% python3 -q
>>> import numpy as np
>>> import numpy.linalg as la
>>> np.set_printoptions(precision=2, suppress=True, linewidth=200)
>>> F = np.loadtxt("sample1.csv", delimiter=",")
>>> print(F)
[[0. 1. 0. 1. 0. 0.]
 [1. 0. 0. 1. 0. 0.]
 [0. 0. 0. 0. 0. 1.]
 [1. 1. 0. 0. 0. 0.]
 [0. 0. 0. 0. 0. 0.]
 [0. 0. 1. 0. 0. 0.]]
>>> # rows and columns are dependent
>>> r = la.matrix_rank(F)
>>> print(r)
5
>>> null = la.svd(F)[2][r:].T
>>> print(null[:, 0] / null[np.abs(null[:, 0]).round(6).argmax(), 0])
[0. 0. 0. 0. 1. 0.]
>>> print(np.allclose(F @ null, 0))
True
>>> left, sig, Vh = la.svd(F)
>>> print(sig)
[2. 1. 1. 1. 1. 0.]
>>> print(np.argmax(sig[:-1] / (sig[1:] + 1e-6)) + 1)
5
>>> out = left[:, :5] @ np.diag(sig[:5]) @ Vh[:5]
>>> print(round(np.abs(F - out).max(), 2))
0.0
>>> print(round(float(la.norm(F - out) / la.norm(F)), 2))
0.0
>>> print(la.matrix_rank(out))
5
>>> print(np.round(la.norm(F - out, 2), 2), sig[5])
0.0 0.0
>>> print(out.round(2) + 0)
[[0. 1. 0. 1. 0. 0.]
 [1. 0. 0. 1. 0. 0.]
 [0. 0. 0. 0. 0. 1.]
 [1. 1. 0. 0. 0. 0.]
 [0. 0. 0. 0. 0. 0.]
 [0. 0. 1. 0. 0. 0.]]
>>> print(la.matrix_rank(F, rtol=0.05))
5
>>> blk = np.stack([F, -3 * F, F[::-1]])
>>> print(la.norm(blk, axis=(1, 2)))
[2.83 8.49 2.83]
>>> print(blk.shape)
(3, 6, 6)
>>> print(np.flatnonzero(la.matrix_power((F != 0) + (F.T != 0) + np.eye(6), 6)[4]))
[4]
>>> print(np.sort(la.eigvals(F).real))
[-1. -1. -1.  0.  1.  2.]
>>> rng = np.random.default_rng(66)
>>> data = rng.normal(size=(23, 3)) + 3 * np.array([2, -2, -1])
>>> print(data)
[[ 6.54 -6.54 -3.49]
 [ 4.94 -7.33 -4.55]
 [ 6.5  -4.88 -2.56]
 [ 6.29 -5.71 -3.13]
 [ 6.97 -6.78 -1.93]
 [ 5.84 -6.06 -4.23]
 [ 6.08 -3.53 -3.07]
 [ 5.6  -5.61 -2.01]
 [ 7.04 -6.7  -4.18]
 [ 4.94 -6.06 -5.01]
 [ 7.55 -6.67 -3.23]
 [ 7.62 -7.02 -3.  ]
 [ 5.32 -5.42 -3.68]
 [ 6.26 -6.82 -2.01]
 [ 5.47 -7.28 -2.74]
 [ 3.89 -4.41 -2.54]
 [ 6.33 -5.88 -1.77]
 [ 6.05 -6.2  -3.57]
 [ 6.21 -4.39 -4.07]
 [ 6.86 -5.83 -2.57]
 [ 7.49 -5.34 -4.06]
 [ 5.86 -7.53 -2.9 ]
 [ 4.93 -4.57 -2.63]]
>>> Xs = data - data.mean(axis=0)
>>> vecs = la.svd(Xs)[2][:1]
>>> out = Xs - Xs @ vecs.T @ vecs
>>> print(la.norm(out, axis=1).round(6).argmax())
1
>>> print(np.round(np.diag(vecs.T @ vecs), 2) + 0)
[0.28 0.72 0.  ]
>>> print(np.cov(Xs @ vecs.T, rowvar=False))
1.2854298944676672
>>> K = np.array([[0, 0, 0, 0, 3],
...     [0, 1, 0, 0, 0],
...     [0, 0, 0, 0, 0],
...     [0, 0, 0, 0, 0],
...     [3, 0, 0, 0, 0]])
>>> print(K)
[[0 0 0 0 3]
 [0 1 0 0 0]
 [0 0 0 0 0]
 [0 0 0 0 0]
 [3 0 0 0 0]]
>>> proj = np.triu(np.array([[5, 7, -3, 9, 7],
...     [-2, -9, 4, 2, -8],
...     [-7, 4, -3, 9, -8],
...     [9, -2, 4, 5, -3],
...     [5, 3, -9, 3, 1]]), 1) + np.eye(5)
>>> out = proj @ K @ la.inv(proj)
>>> print(np.round(np.poly(out), 2) + 0)
[ 1. -1. -9.  9.  0.  0.]
>>> print(np.trace(out), np.trace(K))
1.0 1
>>> print(out)
[[    21.   -140.    623.  -5516. -12828.]
 [   -24.    169.   -748.   6610.  15366.]
 [   -24.    168.   -744.   6576.  15288.]
 [    -9.     63.   -279.   2466.   5733.]
 [     3.    -21.     93.   -822.  -1911.]]
>>> print(la.matrix_rank(out))
3
>>> print(proj @ K - K @ proj)
[[ 21.   7.   0.   0.   0.]
 [-24.   0.  -4.  -2.   8.]
 [-24.   0.   0.   0.   0.]
 [ -9.   0.   0.   0.   0.]
 [  0. -21.   9. -27. -21.]]
>>> print(np.round(la.det(out), 2))
0.0
>>> Xs = data - data.mean(axis=0)
>>> left, sig, Vh = la.svd(Xs, full_matrices=False)
>>> print(np.abs(left[:, 0]).argmax())
15
>>> print(sig)
[5.32 4.32 3.83]
>>> left, sig, Vh = la.svd(K)
>>> print(np.argmax(sig[:-1] / (sig[1:] + 1e-6)) + 1)
3
>>> print(sig)
[3. 3. 1. 0. 0.]
>>> out = left[:, :3] @ np.diag(sig[:3]) @ Vh[:3]
>>> print(np.abs(K - out).max())
0.0
>>> print(out)
[[0. 0. 0. 0. 3.]
 [0. 1. 0. 0. 0.]
 [0. 0. 0. 0. 0.]
 [0. 0. 0. 0. 0.]
 [3. 0. 0. 0. 0.]]
>>> print(np.round(la.norm(K - out, 2), 2), sig[3])
0.0 0.0
>>> print(round(float(la.norm(K - out) / la.norm(K)), 2))
0.0
>>> print(round(la.norm(out, 2) / la.norm(out), 2))
0.69
>>> print(la.matrix_rank(out, rtol=0.1))
3
>>> vals, vecs = la.eigh(K)
>>> print((vals > 1e-8).sum(), (vals < -1e-8).sum())
2 1
>>> print(np.round(vecs.T @ K @ vecs, 2) + 0)
[[-3.  0.  0.  0.  0.]
 [ 0.  0.  0.  0.  0.]
 [ 0.  0.  0.  0.  0.]
 [ 0.  0.  0.  1.  0.]
 [ 0.  0.  0.  0.  3.]]
>>> print(la.svd(K, compute_uv=False))
[3. 3. 1. 0. 0.]
>>> print(np.round(vecs.T @ vecs, 2) + 0)
[[1. 0. 0. 0. 0.]
 [0. 1. 0. 0. 0.]
 [0. 0. 1. 0. 0.]
 [0. 0. 0. 1. 0.]
 [0. 0. 0. 0. 1.]]
>>> print(np.abs(vecs[:, -1]))
[0.71 0.   0.   0.   0.71]
>>> M = np.load("out6.npy")
>>> print(M)
[[ -6.76   4.55  -1.55  -2.69  -2.79  -1.28]
 [  9.21  -5.97   1.97   3.47   3.45   1.69]
 [  2.21  -1.61   0.59   1.03   0.81   0.5 ]
 [  2.14  -1.51   0.6    1.15   0.98   0.53]
 [  6.86  -4.19   1.66   2.77   2.66   1.04]
 [ 11.53  -7.54   2.53   4.5    4.77   1.87]
 [ -4.58   3.06  -0.98  -1.72  -1.9   -0.79]
 [  7.01  -4.64   1.48   2.56   2.62   1.17]
 [-11.53   7.57  -2.39  -4.56  -4.52  -2.05]
 [-11.34   7.45  -2.72  -4.44  -4.47  -2.06]
 [  6.92  -4.44   1.57   2.61   2.84   1.35]
 [-11.55   7.51  -2.47  -4.63  -4.45  -2.19]
 [ -6.86   4.48  -1.55  -2.77  -2.84  -1.16]
 [  7.01  -4.51   1.44   2.6    2.76   1.07]
 [  6.89  -4.46   1.48   2.69   2.81   1.36]
 [ -4.68   2.97  -0.92  -1.89  -1.67  -0.78]
 [  4.73  -3.02   0.93   1.83   1.54   0.85]
 [-11.48   7.42  -2.46  -4.46  -4.47  -1.91]
 [ -4.51   3.09  -0.95  -1.78  -1.73  -0.89]
 [  2.35  -1.58   0.46   0.94   0.94   0.21]
 [  6.96  -4.45   1.58   2.71   2.64   1.28]
 [ -2.34   1.54  -0.6   -0.96  -0.89  -0.35]
 [  0.01   0.1    0.02   0.14  -0.06  -0.1 ]
 [  1.97  -1.59   0.48   0.73   0.78   0.35]
 [ 11.66  -7.46   2.53   4.49   4.59   2.06]
 [ -2.29   1.48  -0.46  -0.79  -0.91  -0.34]
 [-11.41   7.54  -2.31  -4.44  -4.62  -2.03]
 [  0.18  -0.06   0.01   0.15   0.08  -0.02]
 [ -6.77   4.33  -1.52  -2.73  -2.73  -1.32]
 [ 11.44  -7.47   2.61   4.61   4.58   2.05]
 [ -4.61   3.09  -1.06  -1.65  -1.78  -0.83]
 [  4.53  -2.98   1.1    2.05   1.85   0.79]
 [ 11.43  -7.46   2.69   4.59   4.63   2.01]]
>>> Xs = (M - M.mean(axis=0)) / M.std(axis=0)
>>> print(np.argwhere(np.abs(Xs) > 2))
[]
>>> print(Xs.std(axis=0))
[1. 1. 1. 1. 1. 1.]
>>> coef = la.lstsq(np.delete(Xs, 2, axis=1), Xs[:, 2])[0]
>>> print(np.abs(coef).argmax())
2
>>> print(coef)
[0.09 0.06 0.51 0.37 0.09]
>>> print(np.round(1 - np.var(Xs[:, 2] - np.delete(Xs, 2, axis=1) @ coef), 2))
1.0
>>> Xs = M - M.mean(axis=0)
>>> left, sig, Vh = la.svd(Xs, full_matrices=False)
>>> print(np.abs(Vh[-1]))
[0.09 0.32 0.75 0.19 0.36 0.4 ]
>>> print(la.matrix_rank(Xs))
6
>>> print(round((sig ** 2).sum() ** 2 / (sig ** 4).sum(), 2))
1.0
>>> print((np.sign(left[:, 0]) == np.sign(left[0, 0])).astype(int))
[1 0 0 0 0 0 1 0 1 1 0 1 1 0 0 1 0 1 1 0 0 1 1 0 0 1 1 1 1 0 1 0 0]
>>> print(np.abs(left[:, 0]).argmax())
11
>>> print(sig)
[57.95  0.7   0.59  0.56  0.43  0.41]
>>> X = np.load("w.npy")
>>> print(X)
[[-23   1   1   0  -3  -1]
 [ -2 -10   3   2  -3  -2]
 [  0   1   8   3  -1   0]
 [  2   3   1 -16   2   0]
 [  1  -1  -1   3  12  -1]
 [ -3  -2  -3  -1  -3   9]]
>>> def softmax(z):
...     e = np.exp(z - z.max(axis=-1, keepdims=True))
...     return e / e.sum(axis=-1, keepdims=True)
... 
>>> print(np.round(softmax(X[5]), 2) + 0)
[0. 0. 0. 0. 0. 1.]
>>> print(np.round(softmax(10 * X[5]), 2) + 0)
[0. 0. 0. 0. 0. 1.]
>>> print(np.round(softmax(X[5] + 4), 2) + 0)
[0. 0. 0. 0. 0. 1.]
>>> S = X @ X.T / np.sqrt(6)
>>> print(np.round(softmax(S + np.triu(np.full(S.shape, -np.inf), 1)), 2) + 0)
[[1. 0. 0. 0. 0. 0.]
 [0. 1. 0. 0. 0. 0.]
 [0. 0. 1. 0. 0. 0.]
 [0. 0. 0. 1. 0. 0.]
 [0. 0. 0. 0. 1. 0.]
 [0. 0. 0. 0. 0. 1.]]
>>> print(softmax(S)[5] @ X)
[-3. -2. -3. -1. -3.  9.]
>>> out = X[0, 0] * X[1:] - np.outer(X[1:, 0], X[0])
>>> print(out)
[[   0  232  -67  -46   63   44]
 [   0  -23 -184  -69   23    0]
 [   0  -71  -25  368  -40    2]
 [   0   22   22  -69 -273   24]
 [   0   49   72   23   60 -210]]
>>> print(la.matrix_rank(out), la.matrix_rank(X))
5 6
>>> print(np.flatnonzero(~out.round(6).any(axis=1)))
[]
>>> print(X[:, 0] / X[0, 0])
[ 1.    0.09 -0.   -0.09 -0.04  0.13]
